% ipython --no-banner

In [1]: import numpy as np

In [2]: import numpy.linalg as la

In [3]: np.set_printoptions(precision=1, suppress=True, linewidth=200)

In [4]: rnd = lambda a: np.round(a, 1) + 0

In [5]: E = np.diag(np.array([-6, 0, -6, 6]))

In [6]: E
Out[6]: 
array([[-6,  0,  0,  0],
       [ 0,  0,  0,  0],
       [ 0,  0, -6,  0],
       [ 0,  0,  0,  6]])

In [7]: # equal to its transpose

In [8]: x = np.array([1, -3, -2, 2])

In [9]: h = np.maximum(E @ x, 0)

In [10]: print(h)
[ 0  0 12 12]

In [11]: print(E.T @ h)
[  0   0 -72  72]

In [12]: print(E * (h > 1e-9)[:, None])
[[ 0  0  0  0]
 [ 0  0  0  0]
 [ 0  0 -6  0]
 [ 0  0  0  6]]

In [13]: np.maximum(E @ (3 * x), 0)
Out[13]: array([ 0,  0, 36, 36])

In [14]: rnd(np.tanh(E @ x))
Out[14]: array([-1.,  0.,  1.,  1.])

In [15]: vals, vecs = la.eigh(E)

In [16]: np.unique(vals.round(6) + 0, return_counts=True)[1]
Out[16]: array([2, 1, 1])

In [17]: print(vecs @ np.diag(vals) @ vecs.T)
[[-6.  0.  0.  0.]
 [ 0.  0.  0.  0.]
 [ 0.  0. -6.  0.]
 [ 0.  0.  0.  6.]]

In [18]: rnd(la.eigvalsh(E @ E))
Out[18]: array([ 0., 36., 36., 36.])

In [19]: np.abs(vecs[:, -1]).round(6).argmax()
Out[19]: np.int64(3)

In [20]: vals.sum(), np.trace(E)
Out[20]: (np.float64(-6.0), np.int64(-6))

In [21]: vecs.T @ vecs
Out[21]: 
array([[1., 0., 0., 0.],
       [0., 1., 0., 0.],
       [0., 0., 1., 0.],
       [0., 0., 0., 1.]])

In [22]: rnd(la.svd(E, compute_uv=False))
Out[22]: array([6., 6., 6., 0.])

In [23]: arr = np.load("sample7.npy")

In [24]: arr
Out[24]: 
array([[5, 3, 5, 3, 5, 3],
       [1, 3, 1, 3, 1, 3],
       [3, 8, 3, 8, 3, 8],
       [5, 3, 5, 3, 5, 3],
       [1, 3, 1, 3, 1, 3],
       [3, 8, 3, 8, 3, 8]])

In [25]: rk = la.matrix_rank(arr)

In [26]: print(rk)
2

In [27]: ns = la.svd(arr)[2][rk:].T

In [28]: la.matrix_rank(arr.T @ arr), la.matrix_rank(arr @ arr.T)
Out[28]: (np.int64(2), np.int64(2))

In [29]: [int(la.matrix_rank(arr[:, :j + 1])) for j in range(6)]
Out[29]: [1, 2, 2, 2, 2, 2]

In [30]: F = np.loadtxt("out2.csv", delimiter=",")

In [31]: print(F)
[[ 3.  3.  3.  3.  3.]
 [ 3.  6.  6.  6.  6.]
 [ 3.  6.  9.  9.  9.]
 [ 3.  6.  9. 12. 12.]
 [ 3.  6.  9. 12. 15.]]

In [32]: # equal to its transpose

In [33]: rnd(la.norm(F, axis=1))
Out[33]: array([ 6.7, 12.4, 17. , 20.3, 22.2])

In [34]: rnd(la.norm(F[1] - F[2]))
Out[34]: np.float64(5.2)

In [35]: rnd(la.norm(F, 1)), rnd(la.norm(F, np.inf))
Out[35]: (np.float64(45.0), np.float64(45.0))

In [36]: rnd(la.norm(F, "nuc"))
Out[36]: np.float64(45.0)

In [37]: q, vecs = la.qr(F[:, :2])[0], la.qr(F[:, 2:])[0]

In [38]: sig = la.svd(q.T @ vecs, compute_uv=False)

In [39]: rnd(la.norm(q @ q.T - vecs @ vecs.T, 2))
Out[39]: np.float64(1.0)

In [40]: (sig > 0.9).sum()
Out[40]: np.int64(1)

In [41]: rnd(np.degrees(np.arccos(sig.clip(0, 1))))
Out[41]: array([ 7.8, 79. ])

In [42]: x = np.ones(5)

In [43]: for _ in range(5):
    ...:     x = F @ x
    ...:     x /= la.norm(x)
    ...:     print(round(x @ F @ x, 1))
    ...: 
37.0
37.0
37.0
37.0
37.0

In [44]: print(rnd(x))
[0.2 0.3 0.5 0.5 0.6]

In [45]: U, sig, VT = la.svd(F, full_matrices=False)

In [46]: U.shape, sig.shape, VT.shape
Out[46]: ((5, 5), (5,), (5, 5))

In [47]: rnd(sig / sig[0])
Out[47]: array([1. , 0.1, 0. , 0. , 0. ])

In [48]: (sig > 1e-8).sum()
Out[48]: np.int64(5)

In [49]: np.abs(U[:, 0]).round(6).argmax()
Out[49]: np.int64(4)

In [50]: rnd(U.T @ F @ VT.T)
Out[50]: 
array([[37. ,  0. ,  0. ,  0. ,  0. ],
       [ 0. ,  4.3,  0. ,  0. ,  0. ],
       [ 0. ,  0. ,  1.7,  0. ,  0. ],
       [ 0. ,  0. ,  0. ,  1.1,  0. ],
       [ 0. ,  0. ,  0. ,  0. ,  0.8]])

In [51]: rnd(np.cumsum(sig ** 2) / np.sum(sig ** 2))
Out[51]: array([1., 1., 1., 1., 1.])

In [52]: Lm = la.cholesky(F)

In [53]: rnd(Lm @ Lm.T)
Out[53]: 
array([[ 3.,  3.,  3.,  3.,  3.],
       [ 3.,  6.,  6.,  6.,  6.],
       [ 3.,  6.,  9.,  9.,  9.],
       [ 3.,  6.,  9., 12., 12.],
       [ 3.,  6.,  9., 12., 15.]])

In [54]: rnd(Lm)
Out[54]: 
array([[1.7, 0. , 0. , 0. , 0. ],
       [1.7, 1.7, 0. , 0. , 0. ],
       [1.7, 1.7, 1.7, 0. , 0. ],
       [1.7, 1.7, 1.7, 1.7, 0. ],
       [1.7, 1.7, 1.7, 1.7, 1.7]])

In [55]: la.eigvalsh(F).min() > 0
Out[55]: np.True_

In [56]: rnd(np.diag(Lm) ** 2)
Out[56]: array([3., 3., 3., 3., 3.])

In [57]: rnd(np.prod(np.diag(Lm)) ** 2), rnd(la.det(F))
Out[57]: (np.float64(243.0), np.float64(243.0))

In [58]: M = np.load("m.npy")

In [59]: M
Out[59]: 
array([[3., 1., 1., 1.],
       [1., 3., 1., 1.],
       [1., 1., 3., 1.],
       [1., 1., 1., 3.]])

In [60]: vals, vecs = la.eigh(M)

In [61]: x = np.array([5, 1, 2, 8])

In [62]: rnd(vecs * np.maximum(vals, 0) @ vecs.T)
Out[62]: 
array([[3., 1., 1., 1.],
       [1., 3., 1., 1.],
       [1., 1., 3., 1.],
       [1., 1., 1., 3.]])

In [63]: rnd(la.eigvalsh(M[1:, 1:]))
Out[63]: array([2., 2., 5.])

In [64]: A2 = np.array([[5, 8, 9], [2, 5, 8], [9, 1, 4]])

In [65]: m1 = np.triu(A2, 1)

In [66]: m1
Out[66]: 
array([[0, 8, 9],
       [0, 0, 8],
       [0, 0, 0]])

In [67]: # triangular, det is the product of the diagonal

In [68]: U, sig, VT = la.svd(m1)

In [69]: np.argmax(sig[:-1] / (sig[1:] + 1e-6)) + 1
Out[69]: np.int64(2)

In [70]: A2 = U[:, :2] @ np.diag(sig[:2]) @ VT[:2]

In [71]: rnd(np.abs(m1 - A2).max())
Out[71]: np.float64(0.0)

In [72]: la.matrix_rank(m1, rtol=0.05)
Out[72]: np.int64(2)

In [73]: rnd(la.norm(m1 - A2, 2)), sig[2]
Out[73]: (np.float64(0.0), np.float64(0.0))
